>>> import numpy as np
>>> from numpy import linalg as LA
>>> np.set_printoptions(precision=1, suppress=True, linewidth=140, legacy="1.25")
>>> def tidy(a):
...     return np.round(a, 1) + 0
... 
>>> X = np.array([[11.6, -16.6, 3.5],
...     [10.2, -14.9, 4.3],
...     [11.7, -15.7, 4.0],
...     [11.1, -15.3, 3.9],
...     [5.7, 14.8, -9.2],
...     [7.3, 15.7, -9.3],
...     [11.9, -13.6, 2.3],
...     [10.3, -17.5, 3.6],
...     [11.1, -14.2, 3.2],
...     [6.0, 12.4, -6.9],
...     [11.2, -15.0, 2.5],
...     [5.6, 15.9, -7.2],
...     [8.8, 13.1, -9.0],
...     [6.6, 12.6, -8.2],
...     [9.8, -15.0, 3.8],
...     [10.5, -16.2, 3.2],
...     [7.5, 14.4, -8.0],
...     [6.4, 15.6, -6.5],
...     [11.9, -16.1, 4.8],
...     [6.4, 12.3, -10.3],
...     [7.2, 14.1, -8.8]])
>>> D = LA.norm(X[:, None] - X[None], axis=-1)
>>> D.mean(axis=1).argmax()
5
>>> LA.matrix_rank(D ** 2)
5
>>> tidy(LA.norm(X - X.mean(axis=0), axis=1))
array([16.4, 15. , 15.8, 15.3, 18. , 18.6, 13.3, 17.1, 14. , 14.9, 14.5, 18.3, 16. , 15.4, 14.9, 15.8, 16.9, 17.7, 16.5, 16.2, 17. ])
>>> D.shape
(21, 21)
>>> print(tidy(LA.norm(X, axis=1)))
[20.6 18.6 20.  19.3 18.3 19.7 18.2 20.6 18.3 15.4 18.9 18.3 18.2 16.4 18.3 19.6 18.1 18.1 20.6 17.3 18.1]
>>> print(np.unravel_index(D.round(6).argmax(), D.shape))
(5, 7)
>>> tidy(D[:5, :5])
array([[ 0. ,  2.3,  1. ,  1.4, 34.4],
       [ 2.3,  0. ,  1.7,  1.1, 32.9],
       [ 1. ,  1.7,  0. ,  0.7, 33.8],
       [ 1.4,  1.1,  0.7,  0. , 33.3],
       [34.4, 32.9, 33.8, 33.3,  0. ]])
>>> C = np.array([[1, 2, 2, 0], [0, 0, 0, 0], [0, 2, 1, 1], [0, 1, 1, 2]])
>>> rng = np.random.default_rng(88704)
>>> A = (rng.random((29, 4)) < 0.25) @ C
>>> A
array([[1, 5, 4, 3],
       [0, 0, 0, 0],
       [0, 2, 1, 1],
       [0, 1, 1, 2],
       [0, 2, 1, 1],
       [1, 3, 3, 2],
       [1, 5, 4, 3],
       [0, 1, 1, 2],
       [0, 0, 0, 0],
       [1, 4, 3, 1],
       [0, 1, 1, 2],
       [0, 2, 1, 1],
       [1, 2, 2, 0],
       [1, 2, 2, 0],
       [1, 2, 2, 0],
       [0, 2, 1, 1],
       [0, 0, 0, 0],
       [0, 0, 0, 0],
       [0, 2, 1, 1],
       [0, 0, 0, 0],
       [1, 2, 2, 0],
       [1, 3, 3, 2],
       [0, 0, 0, 0],
       [0, 2, 1, 1],
       [1, 4, 3, 1],
       [0, 1, 1, 2],
       [0, 2, 1, 1],
       [0, 2, 1, 1],
       [0, 1, 1, 2]])
>>> Ac = A - A.mean(axis=0)
>>> Uu, s, Vt = LA.svd(Ac, full_matrices=False)
>>> print((np.sign(Uu[:, 0]) == np.sign(Uu[0, 0])).astype(int))
[1 0 0 0 0 1 1 0 0 1 0 0 1 1 1 0 0 0 0 0 1 1 0 0 1 0 0 0 0]
>>> print(tidy(Ac.mean(axis=0)))
[0. 0. 0. 0.]
>>> np.searchsorted(np.cumsum(s ** 2) / (s ** 2).sum(), 0.9) + 1
2
>>> np.abs(Uu[:, 0]).argmax()
0
>>> W0 = np.loadtxt("arr.csv", delimiter=",")
>>> W0
array([[0., 1.],
       [0., 2.]])
>>> rk = LA.matrix_rank(W0)
>>> rk
1
>>> ns = LA.svd(W0)[2][rk:].T
>>> print(W0 @ ns)
[[0.]
 [0.]]
>>> print(ns @ ns.T)
[[1. 0.]
 [0. 0.]]
>>> [int(LA.matrix_rank(W0[:, :j + 1])) for j in range(2)]
[0, 1]
>>> [int(LA.matrix_rank(np.delete(W0, i, axis=0))) for i in range(2)]
[1, 1]
>>> tidy(LA.matrix_power(W0 - np.diag(np.diag(W0)), 2))
array([[0., 0.],
       [0., 0.]])
>>> tidy(np.sort(LA.eigvals(W0)))
array([0., 2.])
>>> LA.matrix_rank(W0 - W0[0, 0] * np.eye(2))
1
>>> np.prod(np.diag(W0)), tidy(LA.det(W0))
(0.0, 0.0)
>>> Uu, s, Vt = LA.svd(W0)
>>> V = Vt[:(s > 1e-8).sum()]
>>> x0 = W0[1] + 2 * W0[0] + rng.integers(2) * np.eye(2)[0]
>>> x0
array([0., 4.])
>>> print(tidy(LA.norm(x0 - V.T @ V @ x0)))
0.0
>>> print(LA.matrix_rank(np.vstack([W0, x0])))
1
>>> np.diag(V.T @ V)
array([0., 1.])
>>> E = np.load("test17.npy")
>>> E
array([[ 1,  0,  0,  0,  0],
       [-1,  1,  0,  0,  0],
       [ 2,  0,  1,  0,  0],
       [ 1, -2, -2,  1,  0],
       [ 2,  2,  1,  2,  1]])
>>> # triangular
>>> labels = rng.permutation(5)
>>> labels
array([1, 2, 3, 0, 4])
>>> A2 = E[labels][:, labels]
>>> print(np.diag(A2))
[1 1 1 1 1]
>>> np.allclose(A2, E)
False
>>> x0 = np.array([2, 2, 2, 1, 0])
>>> y = E @ x0
>>> print(y)
[ 2  0  6 -5 12]
>>> tidy(LA.solve(E.T, E[2]))
array([0., 0., 1., 0., 0.])
>>> tidy(LA.solve(E, -2 * y))
array([-4., -4., -4., -2.,  0.])
>>> tidy(LA.solve(E, y))
array([2., 2., 2., 1., 0.])
>>> arr = np.load("layer4.npy")
>>> arr
array([[0, 1, 1, 0],
       [1, 0, 1, 1],
       [1, 1, 0, 1],
       [0, 1, 1, 0]])
>>> # rows 0 and 3 are equal
>>> def softmax(z):
...     e = np.exp(z - z.max(axis=-1, keepdims=True))
...     return e / e.sum(axis=-1, keepdims=True)
... 
>>> softmax(arr).sum(axis=1)
array([1., 1., 1., 1.])
>>> tidy(softmax(arr[0]))
array([0.1, 0.4, 0.4, 0.1])
>>> att = arr @ arr.T / np.sqrt(4)
>>> print(tidy(softmax(att + np.triu(np.full(att.shape, -np.inf), 1))))
[[1.  0.  0.  0. ]
 [0.3 0.7 0.  0. ]
 [0.2 0.3 0.5 0. ]
 [0.3 0.2 0.2 0.3]]
>>> softmax(att).round(6).argmax(axis=1)
array([0, 1, 2, 0])
>>> print([round(float(LA.det(arr[:i, :i])), 2) + 0 for i in range(1, 5)])
[0.0, -1.0, 2.0, 0.0]
>>> tidy(LA.eigvalsh(arr).min())
-1.6
